$ ipython --no-banner

In [1]: import numpy as np

In [2]: from numpy import linalg as LA

In [3]: np.set_printoptions(precision=1, suppress=True, linewidth=120, sign=" ")

In [4]: M = np.load("run9.npy")

In [5]: M
Out[5]: 
array([[ -2, -10,   8],
       [  2,  10,  -8],
       [ -2, -10,   8],
       [ -1,  -5,   4]])

In [6]: # rows 0 and 2 are equal

In [7]: np.argsort(-LA.norm(M, axis=0).round(6), kind="stable")[:3]
Out[7]: array([ 1,  2,  0])

In [8]: np.round(LA.norm(M, 2) / LA.norm(M), 1)
Out[8]: np.float64(1.0)

In [9]: LA.matrix_rank(M, rtol=0.1)
Out[9]: np.int64(1)

In [10]: rng = np.random.default_rng(813)

In [11]: Y = M + rng.integers(-2, 3, (4, 1)) @ rng.integers(-2, 3, (1, 3))

In [12]: Y
Out[12]: 
array([[ -2, -10,   8],
       [  1,  12,  -8],
       [  0, -14,   8],
       [ -1,  -5,   4]])

In [13]: np.abs(Y - M).sum(axis=1)
Out[13]: array([ 0,  3,  6,  0])

In [14]: np.round(LA.svd(Y - M, compute_uv=False), 1) + 0
Out[14]: array([ 5.,  0.,  0.])

In [15]: LA.matrix_rank(Y - M, tol=1e-8)
Out[15]: np.int64(1)

In [16]: left, s, Vh = LA.svd(M)

In [17]: evecs = Vh[:(s > 1e-8).sum()]

In [18]: vec = M[3] + 5 * M[2] + rng.integers(2) * np.eye(3)[0]

In [19]: vec
Out[19]: array([-11., -55.,  44.])

In [20]: LA.matrix_rank(np.vstack([M, vec]))
Out[20]: np.int64(1)

In [21]: np.allclose(evecs.T @ evecs @ vec, vec)
Out[21]: True

In [22]: np.round(evecs.T @ evecs, 1) + 0
Out[22]: 
array([[ 0. ,  0.1, -0.1],
       [ 0.1,  0.6, -0.5],
       [-0.1, -0.5,  0.4]])

In [23]: np.round(np.diag(evecs.T @ evecs), 1) + 0
Out[23]: array([ 0. ,  0.6,  0.4])

In [24]: left, s, Vh = LA.svd(M)

In [25]: np.argmax(s[:-1] / (s[1:] + 1e-6)) + 1
Out[25]: np.int64(1)

In [26]: Y = left[:, :1] @ np.diag(s[:1]) @ Vh[:1]

In [27]: LA.matrix_rank(M, rtol=0.05)
Out[27]: np.int64(1)

In [28]: round(float(LA.norm(M - Y) / LA.norm(M)), 1)
Out[28]: 0.0

In [29]: def softmax(z):
    ...:     e = np.exp(z - z.max(axis=-1, keepdims=True))
    ...:     return e / e.sum(axis=-1, keepdims=True)
    ...: 

In [30]: np.round(softmax(10 * M[3]), 1) + 0
Out[30]: array([ 0.,  0.,  1.])

In [31]: np.round(softmax(M[3]), 1) + 0
Out[31]: array([ 0.,  0.,  1.])

In [32]: np.round(softmax(M[3] + 3), 1) + 0
Out[32]: array([ 0.,  0.,  1.])

In [33]: att = M @ M.T / np.sqrt(3)

In [34]: np.round(softmax(att + np.triu(np.full(att.shape, -np.inf), 1)), 1) + 0
Out[34]: 
array([[ 1. ,  0. ,  0. ,  0. ],
       [ 0. ,  1. ,  0. ,  0. ],
       [ 0.5,  0. ,  0.5,  0. ],
       [ 0.5,  0. ,  0.5,  0. ]])

In [35]: np.round(softmax(att), 1) + 0
Out[35]: 
array([[ 0.5,  0. ,  0.5,  0. ],
       [ 0. ,  1. ,  0. ,  0. ],
       [ 0.5,  0. ,  0.5,  0. ],
       [ 0.5,  0. ,  0.5,  0. ]])

In [36]: X = np.array([[0.6, -2.5, -0.5],
    ...:     [-1.4, 0.5, -0.2],
    ...:     [0.3, -1.0, -0.6],
    ...:     [-0.6, -1.0, -0.8],
    ...:     [-0.3, 0.8, 2.2],
    ...:     [0.8, -1.1, 1.7],
    ...:     [-1.5, -1.1, 1.1],
    ...:     [-0.7, 0.5, -0.3],
    ...:     [1.5, -1.2, -0.9],
    ...:     [-2.1, -0.1, -2.6],
    ...:     [-0.3, -0.5, -0.4],
    ...:     [0.1, -0.9, 0.6]])

In [37]: X[0] *= 20

In [38]: X
Out[38]: 
array([[ 12. , -50. , -10. ],
       [ -1.4,   0.5,  -0.2],
       [  0.3,  -1. ,  -0.6],
       [ -0.6,  -1. ,  -0.8],
       [ -0.3,   0.8,   2.2],
       [  0.8,  -1.1,   1.7],
       [ -1.5,  -1.1,   1.1],
       [ -0.7,   0.5,  -0.3],
       [  1.5,  -1.2,  -0.9],
       [ -2.1,  -0.1,  -2.6],
       [ -0.3,  -0.5,  -0.4],
       [  0.1,  -0.9,   0.6]])

In [39]: # column 1 dominates

In [40]: idx = X[:, 2] > np.median(X[:, 2])

In [41]: r0 = X[idx].mean(axis=0) - X[~idx].mean(axis=0)

In [42]: np.round((((X - X.mean(axis=0)) @ r0 > 0) == idx).mean(), 1)
Out[42]: np.float64(0.6)

In [43]: np.argsort(-np.abs(r0).round(6), kind="stable")
Out[43]: array([ 1,  2,  0])

In [44]: cen = X - X.mean(axis=0)

In [45]: left, s, Vh = LA.svd(cen, full_matrices=False)

In [46]: np.abs(Vh[0]).argmax()
Out[46]: np.int64(1)

In [47]: np.round(cen.mean(axis=0), 1) + 0
Out[47]: array([ 0.,  0.,  0.])

In [48]: round(float((s ** 2).sum() ** 2 / (s ** 4).sum()), 1)
Out[48]: 1.0

In [49]: Vh[0] * np.sign(Vh[0, np.abs(Vh[0]).argmax()])
Out[49]: array([-0.2,  1. ,  0.2])

In [50]: LA.matrix_rank(cen)
Out[50]: np.int64(3)

In [51]: Y = np.c_[X[:, :2] @ np.array([[1, -1], [-2, 2]]), np.array([2, 1, 0, 1, 2, 1, 0, 1, 0, 2, 1, 0])]

In [52]: Y
Out[52]: 
array([[ 112. , -112. ,    2. ],
       [  -2.4,    2.4,    1. ],
       [   2.3,   -2.3,    0. ],
       [   1.4,   -1.4,    1. ],
       [  -1.9,    1.9,    2. ],
       [   3. ,   -3. ,    1. ],
       [   0.7,   -0.7,    0. ],
       [  -1.7,    1.7,    1. ],
       [   3.9,   -3.9,    0. ],
       [  -1.9,    1.9,    2. ],
       [   0.7,   -0.7,    1. ],
       [   1.9,   -1.9,    0. ]])

In [53]: np.round(LA.norm(Y - X @ LA.lstsq(X, Y)[0], axis=0), 1) + 0
Out[53]: array([ 0.,  0.,  3.])

In [54]: LA.matrix_rank(Y)
Out[54]: np.int64(2)

In [55]: LA.norm(LA.qr(X)[0].T @ Y, axis=0) ** 2 / ((Y ** 2).sum(axis=0) + 1e-12)
Out[55]: array([ 1. ,  1. ,  0.5])

In [56]: LA.matrix_rank(np.c_[X, Y])
Out[56]: np.int64(4)

In [57]: feats = np.load("case18.npy")

In [58]: feats
Out[58]: 
array([[-0.5, -0.6, -0.3],
       [ 0.7, -0.3,  0.3],
       [ 0.2, -0.8,  0.1],
       [-0.4, -0.1,  0.9]])

In [59]: Y = np.c_[feats[:, :1] @ np.array([[2]]), np.array([1, 3, 1, 2])]

In [60]: Y
Out[60]: 
array([[-1.1,  1. ],
       [ 1.4,  3. ],
       [ 0.4,  1. ],
       [-0.9,  2. ]])

In [61]: LA.matrix_rank(np.c_[feats, Y])
Out[61]: np.int64(4)

In [62]: LA.norm(LA.qr(feats)[0].T @ Y, axis=0) ** 2 / ((Y ** 2).sum(axis=0) + 1e-12)
Out[62]: array([ 1. ,  0.8])

In [63]: LA.matrix_rank(Y)
Out[63]: np.int64(2)

In [64]: LA.pinv(feats)
Out[64]: 
array([[-0.5,  0.7,  0.2, -0.4],
       [-0.6, -0.3, -0.8, -0.1],
       [-0.3,  0.3,  0.1,  0.9]])

In [65]: np.round(feats @ feats.T, 1) + 0
Out[65]: 
array([[ 0.7, -0.3,  0.3,  0. ],
       [-0.3,  0.7,  0.4,  0. ],
       [ 0.3,  0.4,  0.6,  0. ],
       [ 0. ,  0. ,  0. ,  1. ]])

In [66]: vec = np.array([0, 1, 0])

In [67]: target = feats @ vec

In [68]: np.round(LA.pinv(feats) @ feats, 1) + 0
Out[68]: 
array([[ 1.,  0.,  0.],
       [ 0.,  1.,  0.],
       [ 0.,  0.,  1.]])

In [69]: target
Out[69]: array([-0.6, -0.3, -0.8, -0.1])

In [70]: target = target + 0.3 * rng.normal(size=4)

In [71]: target
Out[71]: array([-0.6,  0.1, -0.9, -0.4])

In [72]: coef, *_ = LA.lstsq(feats, target)

In [73]: coef.round()
Out[73]: array([ 0.,  1., -0.])

In [74]: proj = feats @ LA.solve(feats.T @ feats, feats.T)

In [75]: np.allclose(proj @ proj, proj)
Out[75]: True

In [76]: np.round((np.eye(4) - proj) @ feats, 1) + 0
Out[76]: 
array([[ 0.,  0.,  0.],
       [ 0.,  0.,  0.],
       [ 0.,  0.,  0.],
       [ 0.,  0.,  0.]])

In [77]: E = np.loadtxt("sample1.csv", delimiter=",")

In [78]: E
Out[78]: 
array([[ 0.3,  0.3,  0.4],
       [ 0.3,  0.3,  0.4],
       [ 0.4,  0.4,  0.5]])

In [79]: # row 1 repeats row 0

In [80]: Y = np.array([[4, 7, 5], [9, 9, 5], [1, 6, 4]])

In [81]: np.einsum("ij,ij->i", E, E)
Out[81]: array([ 0.3,  0.3,  0.5])

In [82]: np.vstack([E, Y.T]).shape
Out[82]: (6, 3)

In [83]: np.einsum("ik,kj->ij", E, Y)
Out[83]: 
array([[ 3.6,  6.2,  3.9],
       [ 3.6,  6.2,  3.9],
       [ 5.1,  8.6,  5.5]])

In [84]: Y.T @ E.T
Out[84]: 
array([[ 3.6,  3.6,  5.1],
       [ 6.2,  6.2,  8.6],
       [ 3.9,  3.9,  5.5]])

In [85]: LA.matrix_rank(E @ Y)
Out[85]: np.int64(1)

In [86]: np.einsum("ik,kj->ji", E, Y)
Out[86]: 
array([[ 3.6,  3.6,  5.1],
       [ 6.2,  6.2,  8.6],
       [ 3.9,  3.9,  5.5]])

In [87]: np.einsum("ij->j", E)
Out[87]: array([ 0.9,  0.9,  1.2])

In [88]: E.sum(axis=0)
Out[88]: array([ 0.9,  0.9,  1.2])

In [89]: E.shape
Out[89]: (3, 3)

In [90]: E - E[0]
Out[90]: 
array([[ 0. ,  0. ,  0. ],
       [ 0. ,  0. ,  0. ],
       [ 0.1,  0.1,  0.1]])

In [91]: np.diff(E, axis=0)
Out[91]: 
array([[ 0. ,  0. ,  0. ],
       [ 0.1,  0.1,  0.1]])

In [92]: np.unravel_index(np.abs(E).argmax(), E.shape)
Out[92]: (np.int64(2), np.int64(2))

In [93]: evals, evecs = LA.eigh(E)

In [94]: np.unique(evals.round(6) + 0, return_counts=True)[1]
Out[94]: array([ 2,  1])

In [95]: np.abs(evecs[:, -1])
Out[95]: array([ 0.5,  0.5,  0.7])

In [96]: left, s, Vh = LA.svd(E)

In [97]: s.round(1) + 0
Out[97]: array([ 1.,  0.,  0.])

In [98]: np.argmax(s[:-1] / (s[1:] + 1e-6)) + 1
Out[98]: np.int64(1)

In [99]: Y = left[:, :1] @ np.diag(s[:1]) @ Vh[:1]

In [100]: LA.matrix_rank(Y)
Out[100]: np.int64(1)

In [101]: round(float(LA.norm(E - Y) / LA.norm(E)), 1)
Out[101]: 0.0

In [102]: Y
Out[102]: 
array([[ 0.3,  0.3,  0.4],
       [ 0.3,  0.3,  0.4],
       [ 0.4,  0.4,  0.5]])

In [103]: LA.matrix_rank(E, rtol=0.05)
Out[103]: np.int64(1)

In [104]: A = np.loadtxt("test16.csv", delimiter=",")

In [105]: A
Out[105]: 
array([[ 26.1,  -8.1, -13.4],
       [ 23.9,  -9.4, -11.2],
       [  4.6,  27.5, -10.6],
       [ 23.2,  -9.3, -11.4],
       [ 23.5, -10.1, -12.4],
       [ 24.8,  -6.9, -10.9],
       [  5.4,  28. , -10.8],
       [  2.5,  27.7, -10. ],
       [ 22.5,  -8.1, -13. ],
       [  6. ,  26.9,  -8. ],
       [  5. ,  28.1,  -9.6],
       [  5.7,  28.7, -11.4],
       [ 21.8,  -9.1, -11.2],
       [  3.5,  28.7,  -8.1],
       [  2.4,  27.7,  -9.2],
       [ 25.5,  -8.8, -10.5],
       [ 23.4,  -9.7, -11.8],
       [ 23.2,  -8.1, -11.4],
       [ 24.9,  -5. , -11.9],
       [ 24.6,  -7.5, -12.9],
       [ 24.5,  -7.6, -11.9],
       [ 23.8,  -8.7, -12.7],
       [ 24.3,  -9.3, -12.7],
       [ 25.3,  -6.3, -11.3]])

In [106]: cen = (A - A.mean(axis=0)) / A.std(axis=0)

In [107]: cen.std(axis=0)
Out[107]: array([ 1.,  1.,  1.])

In [108]: coef = LA.lstsq(np.delete(cen, 0, axis=1), cen[:, 0])[0]

In [109]: coef.round(1) + 0
Out[109]: array([-1.,  0.])

In [110]: m1 = np.loadtxt("layer16.csv", delimiter=",")

In [111]: m1.round(1) + 0
Out[111]: 
array([[-0.3,  0.7, -0.6, -0.3],
       [-0.2, -0.7, -0.4, -0.6],
       [ 0.9,  0. , -0.5,  0.1],
       [-0.3, -0.3, -0.5,  0.7]])

In [112]: Y = m1 / np.sqrt((m1 ** 2).mean(axis=1, keepdims=True))

In [113]: Y[3]
Out[113]: array([-0.7, -0.5, -1.1,  1.5])

In [114]: vec = np.array([-5, -1, -5, 8])

In [115]: np.abs(LA.eigvals(m1))
Out[115]: array([ 1.,  1.,  1.,  1.])

In [116]: np.sort(np.abs(np.degrees(np.angle(LA.eigvals(m1)))))
Out[116]: array([   0. ,  109.5,  109.5,  180. ])

In [117]: round(float(LA.norm(vec)), 1), np.round(LA.norm(m1 @ vec), 1)
Out[117]: (10.7, np.float64(10.7))

In [118]: np.round(LA.inv(m1), 1) + 0
Out[118]: 
array([[-0.3, -0.2,  0.9, -0.3],
       [ 0.7, -0.7,  0. , -0.3],
       [-0.6, -0.4, -0.5, -0.5],
       [-0.3, -0.6,  0.1,  0.7]])

In [119]: round(LA.det(m1), 1)
Out[119]: np.float64(-1.0)

In [120]: 4 - LA.matrix_rank(m1 - np.eye(4), tol=1e-8)
Out[120]: np.int64(1)

In [121]: [p for p in range(1, 25) if np.allclose(LA.matrix_power(m1, p), np.eye(4))]
Out[121]: []

In [122]: m1 - m1[0]
Out[122]: 
array([[ 0. ,  0. ,  0. ,  0. ],
       [ 0.1, -1.4,  0.2, -0.3],
       [ 1.2, -0.7,  0.1,  0.4],
       [-0.1, -1. ,  0.1,  1. ]])

In [123]: m1.sum(axis=0)
Out[123]: array([ 0.1, -0.2, -2. , -0.1])

In [124]: cov = feats.T @ feats

In [125]: round(float(np.trace(cov)), 1), (feats ** 2).sum()
Out[125]: (3.0, np.float64(3.0))

In [126]: cov.round(1) + 0
Out[126]: 
array([[ 1.,  0.,  0.],
       [ 0.,  1.,  0.],
       [ 0.,  0.,  1.]])

In [127]: np.diag(cov)
Out[127]: array([ 1.,  1.,  1.])
